$ ipython --no-banner

In [1]: import numpy as np

In [2]: np.set_printoptions(suppress=True, linewidth=100)

In [3]: mat = np.array([[-0.12, 0.04, 0.06],
   ...:     [-0.22, -0.58, -0.24],
   ...:     [0.0, -0.84, -0.45],
   ...:     [-0.04, 0.2, 0.12],
   ...:     [0.12, 0.24, 0.09]])

In [4]: r = np.linalg.matrix_rank(mat)

In [5]: print(r)
2

In [6]: N = np.linalg.svd(mat)[2][r:].T

In [7]: print(np.round(N @ N.T, 3))
[[ 0.074 -0.124  0.231]
 [-0.124  0.206 -0.385]
 [ 0.231 -0.385  0.719]]

In [8]: print(N.shape)
(3, 1)

In [9]: print(np.allclose(mat @ N, 0))
True

In [10]: print(np.round(mat @ N, 3) + 0)
[[0.]
 [0.]
 [0.]
 [0.]
 [0.]]

In [11]: print([int(np.linalg.matrix_rank(mat[:i])) for i in range(1, len(mat) + 1)])
[1, 2, 2, 2, 2]

In [12]: rng = np.random.default_rng(2394)

In [13]: Y = mat + rng.integers(-2, 3, (5, 2)) @ rng.integers(-2, 3, (2, 3))

In [14]: print(Y.round(3))
[[-2.12 -0.96 -1.94]
 [-0.22 -1.58  0.76]
 [ 4.    0.16  4.55]
 [ 3.96  4.2   2.12]
 [ 4.12  3.24  3.09]]

In [15]: print(Y - mat)
[[-2. -1. -2.]
 [ 0. -1.  1.]
 [ 4.  1.  5.]
 [ 4.  4.  2.]
 [ 4.  3.  3.]]

In [16]: print(np.abs(Y - mat).sum(axis=1))
[ 5.  2. 10. 10. 10.]

In [17]: print(np.linalg.matrix_rank(mat, rtol=0.1))
2

In [18]: print([round(float(x), 3) for x in np.linalg.svd(mat, compute_uv=False)[:3]])
[1.2, 0.259, 0.0]

In [19]: X = np.array([[-23.0, -19.0, -17.0, -2.0],
    ...:     [-7.0, -11.0, -9.0, -2.0],
    ...:     [33.0, 33.0, 31.0, 6.0],
    ...:     [-45.0, -45.0, -30.0, 7.0]])

In [20]: blk = np.stack([X, 4 * X, X[::-1]])

In [21]: print(np.linalg.matrix_rank(blk.reshape(3, -1)))
2

In [22]: print(np.linalg.matrix_rank(blk))
[4 4 4]

In [23]: f = np.array([2, 8, 0, 6])

In [24]: Y = X + np.outer(f, np.eye(4)[2])

In [25]: print(np.round(np.linalg.det(Y) / np.linalg.det(X), 3), round(float(1 + np.linalg.solve(X, f)[2]), 3))
10.369 10.369

In [26]: print(round(np.abs(np.linalg.eigvals(X)).max(), 3))
9.0

In [27]: print(np.round(np.linalg.matrix_power(X, 2), 3))
[[ 191.  175.   95.  -32.]
 [  31.   47.   -1.  -32.]
 [-237. -237.  -77.   96.]
 [  45.   45.   30.   49.]]

In [28]: print(X @ X)
[[ 191.  175.   95.  -32.]
 [  31.   47.   -1.  -32.]
 [-237. -237.  -77.   96.]
 [  45.   45.   30.   49.]]

In [29]: print(np.allclose(X @ X.T, X.T @ X))
False

In [30]: print((X - X.T) / 2)
[[  0.   -6.  -25.   21.5]
 [  6.    0.  -21.   21.5]
 [ 25.   21.    0.   18. ]
 [-21.5 -21.5 -18.    0. ]]

In [31]: Y = np.linalg.inv(X)

In [32]: print(round(np.linalg.det(X) * np.linalg.det(Y), 3))
1.0

In [33]: print(np.round(np.linalg.inv(Y), 3))
[[-23. -19. -17.  -2.]
 [ -7. -11.  -9.  -2.]
 [ 33.  33.  31.   6.]
 [-45. -45. -30.   7.]]

In [34]: print(round(np.linalg.cond(X), 3))
220.72

In [35]: print(np.round(np.linalg.det(X) * Y, 3))
[[ -668.  -164.  -352.    64.]
 [ -920. -1424.  -856.    64.]
 [ 2004.  2004.  1560.  -192.]
 [-1620. -1620. -1080.   288.]]

In [36]: print(np.allclose(Y, X.T))
False

In [37]: feats = np.loadtxt("dump.csv", delimiter=",")

In [38]: print(feats)
[[ 1.  0.  0.  0.]
 [-2.  1.  0.  0.]
 [ 3. -2.  1.  0.]
 [ 0.  0. -3.  1.]]

In [39]: vals, vecs = np.linalg.eig(feats)

In [40]: print(np.round(np.sort(np.linalg.eigvals(feats @ feats)), 3))
[1. 1. 1. 1.]

In [41]: print(np.round(np.sort(np.linalg.eigvals(np.linalg.inv(feats))), 3))
[1. 1. 1. 1.]

In [42]: A = np.array([[8, -1, 5, 5, -7], [8, 9, -9, 7, 3], [3, -8, 0, -2, -2]])

In [43]: A[1] = A[2]

In [44]: print(A)
[[ 8 -1  5  5 -7]
 [ 3 -8  0 -2 -2]
 [ 3 -8  0 -2 -2]]

In [45]: Uu, sig, vt = np.linalg.svd(A)

In [46]: print(np.argmax(sig[:-1] / (sig[1:] + 1e-6)) + 1)
2

In [47]: print(sig.round(3) + 0)
[14.626 10.587  0.   ]

In [48]: Y = Uu[:, :2] @ np.diag(sig[:2]) @ vt[:2]

In [49]: print(Y.round(3) + 0)
[[ 8. -1.  5.  5. -7.]
 [ 3. -8.  0. -2. -2.]
 [ 3. -8.  0. -2. -2.]]

In [50]: print(np.linalg.matrix_rank(A, rtol=0.05))
2

In [51]: print(np.round(np.linalg.norm(A - Y) / np.linalg.norm(A), 3))
0.0

In [52]: print(np.linalg.matrix_rank(Y))
2

In [53]: blk = np.stack([A, 3 * A, A[::-1]])

In [54]: print(blk.shape)
(3, 3, 5)

In [55]: print(blk.sum(axis=0))
[[ 35 -12  20  18 -30]
 [ 15 -40   0 -10 -10]
 [ 20 -33   5  -3 -15]]

In [56]: print((blk @ A.T).shape)
(3, 3, 3)

In [57]: r = np.linalg.matrix_rank(A)

In [58]: print(r)
2

In [59]: N = np.linalg.svd(A)[2][r:].T

In [60]: print(N.shape)
(5, 3)

In [61]: print(np.linalg.matrix_rank(A.T @ A), np.linalg.matrix_rank(A @ A.T))
2 2

In [62]: print([int(np.linalg.matrix_rank(A[:, :j + 1])) for j in range(5)])
[1, 2, 2, 2, 2]

In [63]: print(np.diff(A, axis=0))
[[-5 -7 -5 -7  5]
 [ 0  0  0  0  0]]

In [64]: print(np.round(A.mean(axis=0), 3))
[ 4.667 -5.667  1.667  0.333 -3.667]

In [65]: print(A.shape)
(3, 5)

In [66]: A[3]
IndexError: index 3 is out of bounds for axis 0 with size 3


In [67]: print(A.sum(axis=1))
[10 -9 -9]

In [68]: print(np.linalg.matrix_rank(A, rtol=0.1))
2

In [69]: print(np.argsort(-np.linalg.norm(A, axis=0).round(6), kind="stable")[:3])
[1 0 4]

In [70]: print(np.round(np.linalg.norm(A, 2) / np.linalg.norm(A), 3))
0.81

In [71]: F = np.loadtxt("case7.csv", delimiter=",")

In [72]: print(F)
[[3. 1. 4. 7. 7.]
 [5. 4. 1. 0. 9.]
 [8. 7. 7. 4. 0.]
 [6. 9. 8. 4. 0.]
 [8. 6. 9. 4. 6.]]

In [73]: Q, vecs = np.linalg.qr(F[:, :3])[0], np.linalg.qr(F[:, 3:])[0]

In [74]: sig = np.linalg.svd(Q.T @ vecs, compute_uv=False)

In [75]: print((sig > 0.9).sum())
1

In [76]: print(round(float(np.linalg.norm(Q @ Q.T - vecs @ vecs.T, 2)), 3))
1.0

In [77]: P = np.triu(np.array([[-9, 8, 7, 8, -1],
    ...:     [1, -3, 1, 1, -6],
    ...:     [1, -4, 7, 9, 3],
    ...:     [8, -4, 9, -1, 6],
    ...:     [8, -6, 9, 5, 9]]), 1) + np.eye(5)

In [78]: Y = P @ F @ np.linalg.inv(P)

In [79]: print(np.round(np.poly(Y), 3))
[    1.   -24.    -3.  -568.  -363. -7600.]

In [80]: print(round(float(np.linalg.det(Y)), 3))
7600.0

In [81]: print(np.linalg.matrix_rank(Y))
5

In [82]: print(np.trace(Y), np.trace(F))
24.0 24.0

In [83]: print(P @ F - F @ P)
[[ 136.  123.   90.   -5.   21.]
 [ -34.  -60.  -78.  -69.  -10.]
 [  78.   35.   36.  -86.   23.]
 [  48.  -12.    3. -105.   48.]
 [   0.  -64.  -62. -151.   -7.]]

In [84]: Y = np.linalg.invert(F)
AttributeError: module 'numpy.linalg' has no attribute 'invert'


In [85]: Y = np.linalg.inv(F)

In [86]: print(np.round(np.linalg.cond(F), 3))
13.764

In [87]: print(round(float(np.linalg.det(F) * np.linalg.det(Y)), 3))
1.0

In [88]: print(np.round(np.linalg.det(F) * Y, 3))
[[ -228.   266.  2413. -1881.  -133.]
 [   24.   772.  -654.  1798. -1186.]
 [ -504. -1012. -1466.   242.  2106.]
 [ 1296.  -112.   784.   192. -1344.]
 [  172.   466.  -887.   219.   367.]]

In [89]: print(np.round(np.linalg.inv(Y), 3) + 0)
[[3. 1. 4. 7. 7.]
 [5. 4. 1. 0. 9.]
 [8. 7. 7. 4. 0.]
 [6. 9. 8. 4. 0.]
 [8. 6. 9. 4. 6.]]

In [90]: vec = np.array([1, 1, 0, 0, -1])

In [91]: target = F @ vec

In [92]: print(target)
[-3.  0. 15. 15.  8.]

In [93]: print(np.round(np.linalg.solve(F.T, F[2]), 3) + 0)
[0. 0. 1. 0. 0.]

In [94]: print(np.round(np.linalg.solve(F, target + F[:, 3]), 3) + 0)
[ 1.  1.  0.  1. -1.]

In [95]: print(np.round(np.linalg.solve(F, 5 * target), 3) + 0)
[ 5.  5.  0.  0. -5.]

In [96]: K = np.load("layer6.npy")

In [97]: print(K)
[[ 0.  5.  0.  0.]
 [ 1.  5.  0.  0.]
 [ 0.  0. -1. -5.]
 [ 0.  0.  3. -8.]]

In [98]: print((K != 0).astype(int))
[[0 1 0 0]
 [1 1 0 0]
 [0 0 1 1]
 [0 0 1 1]]

In [99]: print(np.flatnonzero(np.linalg.matrix_power((K != 0) + (K.T != 0) + np.eye(4), 4)[0]))
[0 1]

In [100]: print(round(float(np.linalg.det(K)), 3))
-115.0

In [101]: print(np.round(np.linalg.norm(K[2] - K[3]), 3))
5.0

In [102]: print(np.round(np.linalg.norm(K, axis=1), 3))
[5.    5.099 5.099 8.544]

In [103]: print(np.round(np.linalg.norm(K, 1), 3), np.round(np.linalg.norm(K, np.inf), 3))
13.0 11.0
